$ ipython --no-banner

In [1]: import numpy as np

In [2]: np.set_printoptions(suppress=True, linewidth=140)

In [3]: M = np.load("layer8.npy")

In [4]: M
Out[4]: 
array([[  2,  10,  -2],
       [ -2, -10,  -1]])

In [5]: Y = M[0, 0] * M[1:] - np.outer(M[1:, 0], M[0])

In [6]: Y
Out[6]: array([[ 0,  0, -6]])

In [7]: np.flatnonzero(~Y.round(6).any(axis=1))
Out[7]: array([], dtype=int64)

In [8]: M[:, 0] / M[0, 0]
Out[8]: array([ 1., -1.])

In [9]: def softmax(z):
   ...:     e = np.exp(z - z.max(axis=-1, keepdims=True))
   ...:     return e / e.sum(axis=-1, keepdims=True)
   ...: 

In [10]: np.round(softmax(M[1]), 2) + 0
Out[10]: array([0.27, 0.  , 0.73])

In [11]: print(np.round(softmax(10 * M[1]), 2) + 0)
[0. 0. 1.]

In [12]: S = M @ M.T / np.sqrt(3)

In [13]: np.round(softmax(S + np.triu(np.full(S.shape, -np.inf), 1)), 2) + 0
Out[13]: 
array([[1., 0.],
       [0., 1.]])

In [14]: Y = np.array([[-3, 2], [-4, -2], [-3, 5]])

In [15]: np.einsum("ij->j", M)
Out[15]: array([ 0,  0, -3])

In [16]: Y.T @ M.T
Out[16]: 
array([[-40,  49],
       [-26,  11]])

In [17]: np.einsum("ik,kj->ij", M, Y)
Out[17]: 
array([[-40, -26],
       [ 49,  11]])

In [18]: x0 = np.array([-1, 0, -2])

In [19]: h1 = np.maximum(M @ x0, 0)

In [20]: M * (h1 > 1e-9)[:, None]
Out[20]: 
array([[  2,  10,  -2],
       [ -2, -10,  -1]])

In [21]: np.round(np.tanh(M @ x0), 2)
Out[21]: array([0.96, 1.  ])

In [22]: print(M.T @ h1)
[ -4 -20  -8]

In [23]: h1
Out[23]: array([2, 4])

In [24]: data = np.load("case4.npy")

In [25]: data
Out[25]: 
array([[-3,  0,  0,  0],
       [ 0, -1,  0,  0],
       [ 0,  0,  3,  0],
       [ 0,  0,  0,  0]])

In [26]: round(np.trace(np.linalg.pinv(data) @ data), 2)
Out[26]: np.float64(3.0)

In [27]: print(np.allclose(data[:-1].T @ np.linalg.lstsq(data[:-1].T, data[-1])[0], data[-1]))
True

In [28]: np.abs(np.diag(np.linalg.qr(data)[1])) > 1e-9
Out[28]: array([ True,  True,  True, False])

In [29]: np.round(data @ np.linalg.pinv(data) @ data, 2)
Out[29]: 
array([[-3.,  0.,  0.,  0.],
       [ 0., -1.,  0.,  0.],
       [ 0.,  0.,  3.,  0.],
       [ 0.,  0.,  0.,  0.]])

In [30]: np.unique(data.round(6), axis=0).shape
Out[30]: (4, 4)

In [31]: left, s, Vt = np.linalg.svd(data)

In [32]: s
Out[32]: array([3., 3., 1., 0.])

In [33]: Y = left[:, :3] @ np.diag(s[:3]) @ Vt[:3]

In [34]: np.linalg.matrix_rank(data, rtol=0.05)
Out[34]: np.int64(3)

In [35]: print(round(np.linalg.norm(data - Y, 2), 2), s[3])
0.0 0.0

In [36]: vals, V = np.linalg.eigvalsh(data)
Traceback (most recent call last):
  Cell In[36], line 1
    vals, V = np.linalg.eigvalsh(data)
ValueError: too many values to unpack (expected 2)


In [37]: vals, V = np.linalg.eigh(data)

In [38]: np.abs(V[:, -1])
Out[38]: array([0., 0., 1., 0.])

In [39]: V.T @ data @ V
Out[39]: 
array([[-3.,  0.,  0.,  0.],
       [ 0., -1.,  0.,  0.],
       [ 0.,  0.,  0.,  0.],
       [ 0.,  0.,  0.,  3.]])

In [40]: vals.sum(), np.trace(data)
Out[40]: (np.float64(-1.0), np.int64(-1))

In [41]: vals
Out[41]: array([-3., -1.,  0.,  3.])

In [42]: print(V @ np.diag(vals) @ V.T)
[[-3.  0.  0.  0.]
 [ 0. -1.  0.  0.]
 [ 0.  0.  3.  0.]
 [ 0.  0.  0.  0.]]

In [43]: np.abs(V[:, -1]).round(6).argmax()
Out[43]: np.int64(2)

In [44]: print(V.T @ V)
[[1. 0. 0. 0.]
 [0. 1. 0. 0.]
 [0. 0. 1. 0.]
 [0. 0. 0. 1.]]

In [45]: A = np.loadtxt("sample5.csv", delimiter=",")

In [46]: print(A.round(2))
[[-0.42  0.04  0.9 ]
 [-0.57 -0.79 -0.23]
 [ 0.71 -0.61  0.36]]

In [47]: O, Rm = np.linalg.qr(A)

In [48]: np.round(np.abs(np.diag(Rm)), 2)
Out[48]: array([1., 1., 1.])

In [49]: np.round(O @ Rm, 2)
Out[49]: 
array([[-0.42,  0.04,  0.9 ],
       [-0.57, -0.79, -0.23],
       [ 0.71, -0.61,  0.36]])

In [50]: round(float(np.trace(O @ O.T)), 2)
Out[50]: 3.0

In [51]: O.round(2)
Out[51]: 
array([[-0.42,  0.04,  0.9 ],
       [-0.57, -0.79, -0.23],
       [ 0.71, -0.61,  0.36]])

In [52]: O.shape, Rm.shape
Out[52]: ((3, 3), (3, 3))

In [53]: np.round(O.T @ O, 2) + 0
Out[53]: 
array([[1., 0., 0.],
       [0., 1., 0.],
       [0., 0., 1.]])

In [54]: np.allclose(A, A.T)
Out[54]: False

In [55]: np.round(np.linalg.det(A), 2)
Out[55]: np.float64(1.0)

In [56]: np.round(np.sort(np.abs(np.linalg.eigvals(A))), 2)
Out[56]: array([1., 1., 1.])

In [57]: np.allclose(A @ A.T, A.T @ A)
Out[57]: True

In [58]: round(float(np.abs(np.linalg.eigvals(A)).max()), 2)
Out[58]: 1.0

In [59]: round(float(np.trace(A)), 2)
Out[59]: -0.86

In [60]: x0 = np.array([1, 0, -2])

In [61]: (M @ x0).argmax()
Out[61]: np.int64(0)

In [62]: M @ np.ones(3)
Out[62]: array([ 10., -13.])

In [63]: np.sign((M @ x0).round(6))
Out[63]: array([1, 0])

In [64]: np.einsum("ij,j->i", M, x0)
Out[64]: array([6, 0])

In [65]: M * x0
Out[65]: 
array([[ 2,  0,  4],
       [-2,  0,  2]])

In [66]: M @ (2 * x0)
Out[66]: array([12,  0])

In [67]: feats = np.loadtxt("a.csv", delimiter=",")

In [68]: print(feats)
[[ 10.76 -22.44  39.88]
 [ 39.2    0.24   2.27]
 [  6.15  20.8  -14.12]
 [ 40.98   0.31  -0.49]
 [ 39.2    2.96  -0.33]
 [  6.89  21.84 -11.63]
 [ 10.04 -22.53  40.56]
 [ 39.23  -1.74  -1.59]
 [  5.03  20.76  -9.8 ]
 [  5.87  21.47 -12.36]
 [  9.67 -21.06  40.07]
 [  6.31  22.15 -11.03]
 [  7.08  20.8  -11.26]
 [  9.79 -23.23  38.67]
 [ 39.9    1.34   1.02]
 [  8.7  -21.72  41.51]
 [ 38.25  -0.29   1.12]
 [  4.24  21.51 -11.37]
 [  6.9   22.22 -13.33]
 [ 40.63  -0.84   0.27]
 [  6.71  21.7  -11.74]
 [  4.38  22.38 -11.13]
 [ 10.   -21.9   41.39]
 [ 10.43 -22.    39.95]
 [  9.45 -23.38  39.22]]

In [69]: cent = feats[[3, 1]].astype(float)

In [70]: for _ in range(4):
    ...:     idx = np.linalg.norm(feats[:, None] - cent, axis=-1).argmin(axis=1)
    ...:     cent = np.array([feats[idx == j].mean(axis=0) for j in range(2)])
    ...: 

In [71]: idx
Out[71]: array([1, 0, 1, 0, 0, 1, 1, 0, 1, 1, 1, 1, 1, 1, 0, 1, 0, 1, 1, 0, 1, 1, 1, 1, 1])

In [72]: np.abs(cent[1] - cent[0]).argmax()
Out[72]: np.int64(0)

In [73]: np.round(cent[1] - cent[0], 2)
Out[73]: array([-31.94,   1.79,  10.98])

In [74]: Y = np.c_[feats[:, :1] @ np.array([[2]]), np.array([0, 1, 0, 0, 0, 1, 2, 2, 0, 1, 2, 2, 0, 2, 0, 2, 1, 1, 2, 0, 2, 0, 0, 0, 2])]

In [75]: Y
Out[75]: 
array([[21.52,  0.  ],
       [78.4 ,  1.  ],
       [12.3 ,  0.  ],
       [81.96,  0.  ],
       [78.4 ,  0.  ],
       [13.78,  1.  ],
       [20.08,  2.  ],
       [78.46,  2.  ],
       [10.06,  0.  ],
       [11.74,  1.  ],
       [19.34,  2.  ],
       [12.62,  2.  ],
       [14.16,  0.  ],
       [19.58,  2.  ],
       [79.8 ,  0.  ],
       [17.4 ,  2.  ],
       [76.5 ,  1.  ],
       [ 8.48,  1.  ],
       [13.8 ,  2.  ],
       [81.26,  0.  ],
       [13.42,  2.  ],
       [ 8.76,  0.  ],
       [20.  ,  0.  ],
       [20.86,  0.  ],
       [18.9 ,  2.  ]])

In [76]: np.round(np.linalg.norm(np.linalg.qr(feats)[0].T @ Y, axis=0) ** 2 / ((Y ** 2).sum(axis=0) + 1e-12), 2)
Out[76]: array([1.  , 0.53])

In [77]: np.round(np.linalg.norm(Y - feats @ np.linalg.lstsq(feats, Y)[0], axis=0), 2) + 0
Out[77]: array([0.  , 4.41])

In [78]: print(round(np.linalg.norm(Y, 2) / np.linalg.norm(Y), 2))
1.0

In [79]: np.round(np.abs(np.linalg.svd(Y)[2][-1]), 2)
Out[79]: array([0.01, 1.  ])

In [80]: cen = feats - feats.mean(axis=0)

In [81]: left, s, Vt = np.linalg.svd(cen, full_matrices=False)

In [82]: round((s ** 2).sum() ** 2 / (s ** 4).sum(), 2)
Out[82]: np.float64(1.5)

In [83]: np.round(np.abs(Vt[-1]), 2)
Out[83]: array([0.25, 0.75, 0.61])

In [84]: print(np.abs(Vt[0]).argmax())
2

In [85]: O, V = np.linalg.qr(feats[:, :1])[0], np.linalg.qr(feats[:, 1:])[0]

In [86]: s = np.linalg.svd(O.T @ V, compute_uv=False)

In [87]: s.round(2)
Out[87]: array([0.33])

In [88]: np.round(np.degrees(np.arccos(s.clip(0, 1))), 2)
Out[88]: array([70.89])

In [89]: mat = np.array([[-2.01, 7.99, 8.02, 0.0],
    ...:     [-1.03, 4.03, 4.01, -0.02],
    ...:     [-0.99, 2.04, 1.01, -2.0]])

In [90]: print(mat)
[[-2.01  7.99  8.02  0.  ]
 [-1.03  4.03  4.01 -0.02]
 [-0.99  2.04  1.01 -2.  ]]

In [91]: Y = mat / np.sqrt((mat ** 2).mean(axis=1, keepdims=True))

In [92]: np.round(np.linalg.norm(Y, axis=1), 2)
Out[92]: array([2., 2., 2.])

In [93]: print(Y[2].round(2))
[-0.62  1.28  0.63 -1.25]

In [94]: np.round(mat - mat.mean(axis=1, keepdims=True), 2)
Out[94]: 
array([[-5.51,  4.49,  4.52, -3.5 ],
       [-2.78,  2.28,  2.26, -1.77],
       [-1.  ,  2.02,  1.  , -2.02]])

In [95]: cen = (feats - feats.mean(axis=0)) / feats.std(axis=0)

In [96]: np.argwhere(np.abs(cen) > 2)
Out[96]: array([], shape=(0, 2), dtype=int64)

In [97]: cen.std(axis=0)
Out[97]: array([1., 1., 1.])

In [98]: c = np.linalg.lstsq(np.delete(cen, 2, axis=1), cen[:, 2])[0]

In [99]: print(np.abs(c).argmax())
1

In [100]: u = np.array([-1, -1])

In [101]: np.round(np.array([np.convolve(row, u, "same") for row in mat]), 2)
Out[101]: 
array([[  2.01,  -5.98, -16.01,  -8.02],
       [  1.03,  -3.  ,  -8.04,  -3.99],
       [  0.99,  -1.05,  -3.05,   0.99]])

In [102]: np.convolve(mat[2], u)
Out[102]: array([ 0.99, -1.05, -3.05,  0.99,  2.  ])

In [103]: Y = np.array([[1, 2, 0], [2, 2, 2], [1, 1, 2], [0, 2, 1]])

In [104]: np.round(np.einsum("ik,kj->ij", mat, Y), 2)
Out[104]: 
array([[21.99, 19.98, 32.02],
       [11.04,  9.97, 16.06],
       [ 4.1 , -0.89,  4.1 ]])

In [105]: np.round(mat @ Y, 2)
Out[105]: 
array([[21.99, 19.98, 32.02],
       [11.04,  9.97, 16.06],
       [ 4.1 , -0.89,  4.1 ]])

In [106]: np.round(np.einsum("ik,kj->ji", mat, Y), 2)
Out[106]: 
array([[21.99, 11.04,  4.1 ],
       [19.98,  9.97, -0.89],
       [32.02, 16.06,  4.1 ]])

In [107]: np.vstack([mat, Y.T]).shape
Out[107]: (6, 4)

In [108]: np.round(np.einsum("ij->j", mat), 2)
Out[108]: array([-4.03, 14.06, 13.04, -2.02])

In [109]: cent = np.array([[-0.4, 1.9, 0.2]])

In [110]: rng = np.random.default_rng(35706)

In [111]: K = np.array([[-3],
     ...:     [3],
     ...:     [1],
     ...:     [0],
     ...:     [0],
     ...:     [-3],
     ...:     [1],
     ...:     [-3],
     ...:     [-3],
     ...:     [-2],
     ...:     [-3],
     ...:     [0],
     ...:     [-1],
     ...:     [3],
     ...:     [2],
     ...:     [0],
     ...:     [0],
     ...:     [-2],
     ...:     [2]]) @ cent + 0.05 * rng.normal(size=(19, 3))

In [112]: K.round(2) + 0
Out[112]: 
array([[ 1.29, -5.75, -0.56],
       [-1.08,  5.7 ,  0.59],
       [-0.37,  1.94,  0.21],
       [-0.05,  0.03,  0.  ],
       [ 0.1 ,  0.03, -0.04],
       [ 1.29, -5.76, -0.63],
       [-0.38,  1.85,  0.16],
       [ 1.24, -5.69, -0.65],
       [ 1.2 , -5.69, -0.63],
       [ 0.79, -3.81, -0.23],
       [ 1.18, -5.71, -0.62],
       [-0.02,  0.01,  0.  ],
       [ 0.48, -1.97, -0.19],
       [-1.14,  5.69,  0.67],
       [-0.82,  3.79,  0.43],
       [ 0.07, -0.04,  0.02],
       [ 0.05, -0.03,  0.01],
       [ 0.79, -3.78, -0.35],
       [-0.78,  3.84,  0.45]])

In [113]: left, s, Vt = np.linalg.svd(K)

In [114]: print(np.argmax(s[:-1] / (s[1:] + 1e-6)) + 1)
1

In [115]: Y = left[:, :1] @ np.diag(s[:1]) @ Vt[:1]

In [116]: print(round(float(np.linalg.norm(K - Y) / np.linalg.norm(K)), 2))
0.02

In [117]: print(np.linalg.matrix_rank(K, rtol=0.05))
1

In [118]: round(float(np.linalg.norm(K - Y, 2)), 2), round(float(s[1]), 2)
Out[118]: (0.24, 0.24)
